% python3 -q
>>> import numpy as np
>>> np.set_printoptions(suppress=True, linewidth=160)
>>> tidy = lambda a: np.round(a, 3) + 0
>>> B = np.array([[-0.1], [0.9], [-0.7], [0.8], [-0.1], [-0.4]])
>>> W2 = np.array([[-0.3, 0.1, -0.3, 1.9]])
>>> X = B @ W2
>>> tidy(X)
array([[ 0.03, -0.01,  0.03, -0.19],
       [-0.27,  0.09, -0.27,  1.71],
       [ 0.21, -0.07,  0.21, -1.33],
       [-0.24,  0.08, -0.24,  1.52],
       [ 0.03, -0.01,  0.03, -0.19],
       [ 0.12, -0.04,  0.12, -0.76]])
>>> # rank 1
>>> B = np.array([[2, 1], [3, 1], [-3, -1], [3, 2]])
>>> tidy(np.einsum("ij,ij->i", X, X))
array([0.038, 3.078, 1.862, 2.432, 0.038, 0.608])
>>> np.linalg.matrix_rank(np.vstack([X, B.T]))
np.int64(3)
>>> np.linalg.matrix_rank(X @ B)
np.int64(1)
>>> np.vstack([X, B.T]).shape
(8, 4)
>>> tidy(np.einsum("ij->j", X))
array([-0.12,  0.04, -0.12,  0.76])
>>> tidy(np.einsum("ik,kj->ij", X, B))
array([[-0.63, -0.39],
       [ 5.67,  3.51],
       [-4.41, -2.73],
       [ 5.04,  3.12],
       [-0.63, -0.39],
       [-2.52, -1.56]])
>>> tidy(np.einsum("ik,kj->ji", X, B))
array([[-0.63,  5.67, -4.41,  5.04, -0.63, -2.52],
       [-0.39,  3.51, -2.73,  3.12, -0.39, -1.56]])
>>> def softmax(z):
...     e = np.exp(z - z.max(axis=-1, keepdims=True))
...     return e / e.sum(axis=-1, keepdims=True)
... 
>>> tidy(softmax(X[1] + 3))
array([0.094, 0.134, 0.094, 0.678])
>>> S = X @ X.T / np.sqrt(4)
>>> tidy(softmax(S)[1] @ X)
array([-0.183,  0.061, -0.183,  1.158])
>>> K = np.loadtxt("layer12.csv", delimiter=",")
>>> tidy(K)
array([[0.662, 0.473],
       [0.473, 0.338]])
>>> np.allclose(K[:-1].T @ np.linalg.lstsq(K[:-1].T, K[-1])[0], K[-1])
True
>>> tidy(K @ np.linalg.pinv(K) @ K)
array([[0.662, 0.473],
       [0.473, 0.338]])
>>> B = K / np.linalg.norm(K, axis=1, keepdims=True)
>>> cov = B @ B.T
>>> np.argwhere(np.triu(np.abs(cov) > 0.95, 1))
array([[0, 1]])
>>> (cov - 2 * np.eye(2)).round(6).argmax(axis=1)
array([1, 0])
>>> np.degrees(np.arccos(np.clip(cov[1, 0], -1, 1)))
np.float64(0.0)
>>> tidy(np.linalg.norm(B, axis=1))
array([1., 1.])
>>> (np.abs(cov) > 0.9).astype(int)
array([[1, 1],
       [1, 1]])
>>> [round(float(x), 3) for x in np.linalg.svd(K, compute_uv=False)[:3]]
[1.0, 0.0]
>>> np.argsort(-np.linalg.norm(K, axis=0).round(6), kind="stable")[:3]
array([0, 1])
>>> np.linalg.cond(K) > 100
np.True_
>>> tidy(np.linalg.norm(K, 2) / np.linalg.norm(K))
np.float64(1.0)
>>> ev, evecs = np.linalg.eigh(K)
>>> x = np.array([-3, 4])
>>> tidy(np.abs(K).sum(axis=1).max()), np.abs(ev).max()
(np.float64(1.135), np.float64(1.0))
>>> tidy(evecs * np.abs(ev) @ evecs.T)
array([[0.662, 0.473],
       [0.473, 0.338]])
>>> tidy(evecs * np.maximum(ev, 0) @ evecs.T)
array([[0.662, 0.473],
       [0.473, 0.338]])
>>> tidy(x @ K @ x / (x @ x)), tidy(ev[0]), ev[-1]
(np.float64(0.001), np.float64(0.0), np.float64(1.0))
>>> (np.sign(evecs[:, -1].round(6)) == np.sign(evecs[0, -1].round(6))).astype(int)
array([1, 1])
>>> rank = np.linalg.matrix_rank(K)
>>> rank
np.int64(1)
>>> null = np.linalg.svd(K)[2][rank:].T
>>> np.linalg.matrix_rank(K.T @ K), np.linalg.matrix_rank(K @ K.T)
(np.int64(1), np.int64(1))
>>> tidy(K @ null)
array([[0.],
       [0.]])
>>> np.allclose(K @ null, 0)
True
>>> tidy(null[:, 0] / null[np.abs(null[:, 0]).round(6).argmax(), 0])
array([-0.714,  1.   ])
>>> null.shape
(2, 1)
>>> [int(np.linalg.matrix_rank(K[:, :j + 1])) for j in range(2)]
[1, 1]
>>> J = np.array([[1, -3, -2, -2, 2], [0, 3, -1, 3, -2]])
>>> J[-1] = J[0] + -3 * J[1]
>>> J
array([[  1,  -3,  -2,  -2,   2],
       [  1, -12,   1, -11,   8]])
>>> B = J / np.sqrt((J ** 2).mean(axis=1, keepdims=True))
>>> J - J.mean(axis=1, keepdims=True)
array([[ 1.8, -2.2, -1.2, -1.2,  2.8],
       [ 3.6, -9.4,  3.6, -8.4, 10.6]])
>>> tidy(np.linalg.norm(B, axis=1))
array([2.236, 2.236])
>>> Uu, sigma, Vh = np.linalg.svd(J, full_matrices=False)
>>> tidy(np.sqrt((sigma ** 2).sum())), tidy(np.linalg.norm(J))
(np.float64(18.788), np.float64(18.788))
>>> tidy(np.abs(Vh[0]))
array([0.064, 0.663, 0.029, 0.599, 0.442])
>>> tidy(sigma / sigma[0])
array([1.   , 0.127])
>>> B = J[0, 0] * J[1:] - np.outer(J[1:, 0], J[0])
>>> B
array([[ 0, -9,  3, -9,  6]])
>>> np.flatnonzero(~B.round(6).any(axis=1))
array([], dtype=int64)
>>> cov = J.T @ J
>>> cov
array([[   2,  -15,   -1,  -13,   10],
       [ -15,  153,   -6,  138, -102],
       [  -1,   -6,    5,   -7,    4],
       [ -13,  138,   -7,  125,  -92],
       [  10, -102,    4,  -92,   68]])
>>> np.diag(cov)
array([  2, 153,   5, 125,  68])
>>> tidy(np.linalg.eigvalsh(cov)[::-1])
array([347.378,   5.622,   0.   ,   0.   ,   0.   ])
>>> (J @ J.T).shape
(2, 2)
